>>> import numpy as np
>>> from numpy import linalg as LA
>>> np.set_printoptions(precision=2, suppress=True, linewidth=160, sign=" ")
>>> def rd(a):
...     return np.round(a, 2) + 0
... 
>>> u = np.array([0, -5, -6])
>>> v = np.array([-1, 1, 2])
>>> m1 = np.outer(u, v)
>>> print(m1)
[[  0   0   0]
 [  5  -5 -10]
 [  6  -6 -12]]
>>> rng = np.random.default_rng(327744)
>>> lab = rng.permutation(3)
>>> print(lab)
[ 0  2  1]
>>> other = m1[lab][:, lab]
>>> print(rd(LA.det(other)), rd(LA.det(m1[lab])))
0.0 0.0
>>> print(np.argsort(-LA.norm(m1, axis=0).round(6), kind="stable")[:3])
[ 2  0  1]
>>> print(LA.cond(m1) > 100)
True
>>> arr = np.load("mat.npy")
>>> print(arr)
[[ 2  1  1]
 [ 1  2  1]
 [ 1  1  2]]
>>> w, vecs = LA.eigh(arr)
>>> x0 = np.array([5, 1, 0])
>>> print(rd(vecs * np.maximum(w, 0) @ vecs.T))
[[ 2.  1.  1.]
 [ 1.  2.  1.]
 [ 1.  1.  2.]]
>>> print(x0 @ arr @ x0)
62
>>> print(rd(vecs * np.abs(w) @ vecs.T))
[[ 2.  1.  1.]
 [ 1.  2.  1.]
 [ 1.  1.  2.]]
>>> print(rd(LA.eigvalsh(arr[1:, 1:])))
[ 1.  3.]
>>> print(rd(vecs * np.sqrt(w) @ vecs.T))
[[ 1.33  0.33  0.33]
 [ 0.33  1.33  0.33]
 [ 0.33  0.33  1.33]]
>>> w, vecs = LA.eig(arr)
>>> print(rd(np.prod(w)))
4.0
>>> print(rd(np.sort(LA.eigvals(arr @ arr))))
[  1.   1.  16.]
>>> print(rd(arr @ vecs[:, 0] - w[0] * vecs[:, 0]))
[ 0.  0.  0.]
>>> E = np.load("out5.npy")
>>> print(rd(E))
[[ 0.15  0.85  0.51]
 [ 0.85  0.15 -0.51]
 [ 0.51 -0.51  0.69]]
>>> w, vecs = LA.eigh(E)
>>> x0 = np.array([2, 1, 2])
>>> print(rd(LA.eigvalsh(E[1:, 1:])))
[-0.15  1.  ]
>>> print(rd(vecs * np.maximum(w, 0) @ vecs.T))
[[ 0.58  0.42  0.25]
 [ 0.42  0.58 -0.25]
 [ 0.25 -0.25  0.85]]
>>> print(rd(x0 @ E @ x0 / (x0 @ x0)), rd(w[0]), rd(w[-1]))
1.0 -1.0 1.0
>>> w, vecs = LA.eigh(E)
>>> print(np.unique(w.round(6) + 0, return_counts=True)[1])
[ 1  2]
>>> print(rd(vecs.T @ vecs))
[[ 1.  0.  0.]
 [ 0.  1.  0.]
 [ 0.  0.  1.]]
>>> print(rd(LA.eigvalsh(E + 2 * np.eye(3))))
[ 1.  3.  3.]
>>> print((w > 1e-8).sum(), (w < -1e-8).sum())
2 1
>>> J = np.loadtxt("sample13.csv", delimiter=",")
>>> print(rd(J))
[[-4.56  1.18  1.65  1.62 -1.12]
 [-4.9   5.11 -4.76 -0.78 -0.89]
 [-2.38  1.    3.21 -1.02 -5.24]
 [-4.57  2.63 -1.36  0.48 -0.81]
 [ 0.94 -2.37 -4.15 -5.13 -1.93]
 [-1.91 -1.39  1.07 -0.88 -1.96]
 [-7.48  2.92  3.26  5.05  0.39]
 [-9.33  7.2  -0.44  4.97  0.82]
 [ 1.68 -3.93  2.66 -4.34 -5.64]
 [-0.05 -1.41  2.1  -3.25 -5.43]
 [-0.44 -1.6  -4.03 -3.59 -0.75]
 [-1.48 -1.49 -6.11 -2.55  2.02]
 [ 3.05 -0.98 -0.93 -8.17 -8.72]
 [-8.43  3.8  -3.49  4.86  5.13]
 [ 6.01 -7.95 -0.56 -8.86 -5.77]
 [-2.06 -0.17 -2.77 -1.85 -0.65]
 [-4.21  2.94  0.23  0.09 -2.71]]
>>> print(np.allclose(J[:-1].T @ LA.lstsq(J[:-1].T, J[-1])[0], J[-1]))
True
>>> print(LA.lstsq(J[:-1].T, J[-1])[2])
4
>>> print(rd(np.trace(LA.pinv(J) @ J)))
4.0
>>> print(rd(J @ LA.pinv(J) @ J))
[[-4.56  1.18  1.65  1.62 -1.12]
 [-4.9   5.11 -4.76 -0.78 -0.89]
 [-2.38  1.    3.21 -1.02 -5.24]
 [-4.57  2.63 -1.36  0.48 -0.81]
 [ 0.94 -2.37 -4.15 -5.13 -1.93]
 [-1.91 -1.39  1.07 -0.88 -1.96]
 [-7.48  2.92  3.26  5.05  0.39]
 [-9.33  7.2  -0.44  4.97  0.82]
 [ 1.68 -3.93  2.66 -4.34 -5.64]
 [-0.05 -1.41  2.1  -3.25 -5.43]
 [-0.44 -1.6  -4.03 -3.59 -0.75]
 [-1.48 -1.49 -6.11 -2.55  2.02]
 [ 3.05 -0.98 -0.93 -8.17 -8.72]
 [-8.43  3.8  -3.49  4.86  5.13]
 [ 6.01 -7.95 -0.56 -8.86 -5.77]
 [-2.06 -0.17 -2.77 -1.85 -0.65]
 [-4.21  2.94  0.23  0.09 -2.71]]
>>> G = np.cov(J, rowvar=False)
>>> print(np.argwhere(np.triu(np.abs(np.corrcoef(J.T)) > 0.8, 1)))
[[ 0  1]
 [ 0  3]
 [ 1  3]]
>>> print(rd(np.corrcoef(J[:, 4], J[:, 0])[0, 1]))
-0.75
>>> print(G.shape)
(5, 5)
>>> other = m1 + rng.integers(-2, 3, (3, 1)) @ rng.integers(-2, 3, (1, 3))
>>> print(other)
[[  2   2  -2]
 [  1  -9  -6]
 [ 10  -2 -16]]
>>> print(np.abs(other - m1).sum(axis=1))
[  6  12  12]
>>> print(rd(LA.svd(other - m1, compute_uv=False)))
[ 10.39   0.     0.  ]
>>> print(LA.matrix_rank(J, rtol=0.1))
4
>>> print(LA.cond(J) > 100)
True
>>> print(rd(LA.norm(J, 2) / LA.norm(J)))
0.8
>>> data = np.load("layer1.npy")
>>> print(data)
[[ 0  2  2]
 [ 2  0  2]
 [ 2  2  0]]
>>> w, vecs = LA.eigh(data)
>>> print(rd(vecs.T @ data @ vecs))
[[-2.  0.  0.]
 [ 0. -2.  0.]
 [ 0.  0.  4.]]
>>> print((w > 1e-8).sum(), (w < -1e-8).sum())
1 2
>>> print(w.sum(), np.trace(data))
0.0 0
>>> print(np.abs(vecs[:, -1]).round(6).argmax())
0
